$ python3 -q
>>> import numpy as np
>>> np.set_printoptions(precision=1, suppress=True, linewidth=140)
>>> F = np.array([[-0.4, 0.0, 0.1],
...     [0.0, 0.4, 0.3],
...     [0.1, -0.1, 0.2],
...     [0.5, -0.1, -0.2]])
>>> proj = F @ np.linalg.solve(F.T @ F, F.T)
>>> np.diag(proj)
array([0.4, 1. , 1. , 0.6])
>>> np.round(np.trace(proj), 1)
np.float64(3.0)
>>> np.round((np.eye(4) - proj) @ F, 1) + 0
array([[0., 0., 0.],
       [0., 0., 0.],
       [0., 0., 0.],
       [0., 0., 0.]])
>>> x0 = np.array([-2, 0, 3])
>>> h = np.maximum(F @ x0, 0)
>>> np.maximum(F @ (3 * x0), 0)
array([3.3, 2.7, 1.2, 0. ])
>>> F * (h > 1e-9)[:, None]
array([[-0.4,  0. ,  0.1],
       [ 0. ,  0.4,  0.3],
       [ 0.1, -0.1,  0.2],
       [ 0. , -0. , -0. ]])
>>> np.flatnonzero(h > 1e-9)
array([0, 1, 2])
>>> np.maximum(F @ x0, 0) - np.maximum(-F @ x0, 0)
array([ 1.1,  0.9,  0.4, -1.6])
>>> A = np.minimum.outer(np.arange(1, 4), np.arange(1, 4)) * -3
>>> A
array([[-3, -3, -3],
       [-3, -6, -6],
       [-3, -6, -9]])
>>> np.all(np.linalg.eigvalsh(A) > 0)
np.False_
>>> try:
...     np.linalg.cholesky(A)
... except np.linalg.LinAlgError as e:
...     print("failed:", e)
... 
failed: Matrix is not positive definite
>>> f = np.array([6, -2])
>>> np.correlate(A[0], A[2], "full")
array([27, 45, 54, 27,  9])
>>> np.convolve(A[0], f)
array([-18, -12, -12,   6])
>>> np.cross(A[0, :3], A[2, :3])
array([  9, -18,   9])
>>> np.array([np.convolve(row, f, "same") for row in A])
array([[-18, -12, -12],
       [-18, -30, -24],
       [-18, -30, -42]])
>>> ang = np.radians(36)
>>> Rm = np.eye(3)
>>> Rm[1, 1] = Rm[0, 0] = np.cos(ang)
>>> Rm[1, 0], Rm[0, 1] = -np.sin(ang), np.sin(ang)
>>> Rm
array([[ 0.8,  0.6,  0. ],
       [-0.6,  0.8,  0. ],
       [ 0. ,  0. ,  1. ]])
>>> out = A @ Rm.T
>>> np.allclose(A @ A.T, out @ out.T)
True
>>> evals, evecs = np.linalg.eig(A)
>>> np.round(A @ evecs[:, 0] - evals[0] * evecs[:, 0], 1) + 0
array([0., 0., 0.])
>>> np.sort(np.linalg.eigvals(A @ A))
array([  0.9,   3.7, 229.4])
>>> round(float(np.prod(evals)), 1)
-27.0
>>> feats = np.array([[2, 1, 2, 2, 0], [2, 0, 1, 1, 1], [1, 0, 1, 0, 1]])
>>> feats
array([[2, 1, 2, 2, 0],
       [2, 0, 1, 1, 1],
       [1, 0, 1, 0, 1]])
>>> np.linalg.norm(feats, axis=0)
array([3. , 1. , 2.4, 2.2, 1.4])
>>> round(np.linalg.norm(feats, 2), 1)
np.float64(4.5)
>>> feats[1] @ feats[0]
np.int64(8)
>>> ang = np.radians(45)
>>> Rm = np.eye(5)
>>> Rm[0, 0] = Rm[2, 2] = np.cos(ang)
>>> Rm[0, 2], Rm[2, 0] = -np.sin(ang), np.sin(ang)
>>> Rm
array([[ 0.7,  0. , -0.7,  0. ,  0. ],
       [ 0. ,  1. ,  0. ,  0. ,  0. ],
       [ 0.7,  0. ,  0.7,  0. ,  0. ],
       [ 0. ,  0. ,  0. ,  1. ,  0. ],
       [ 0. ,  0. ,  0. ,  0. ,  1. ]])
>>> out = feats @ Rm.T
>>> np.allclose(np.linalg.norm(feats, axis=1), np.linalg.norm(out, axis=1))
True
>>> np.linalg.svd(feats, compute_uv=False), np.linalg.svd(out, compute_uv=False)
(array([4.5, 1.5, 0.6]), array([4.5, 1.5, 0.6]))
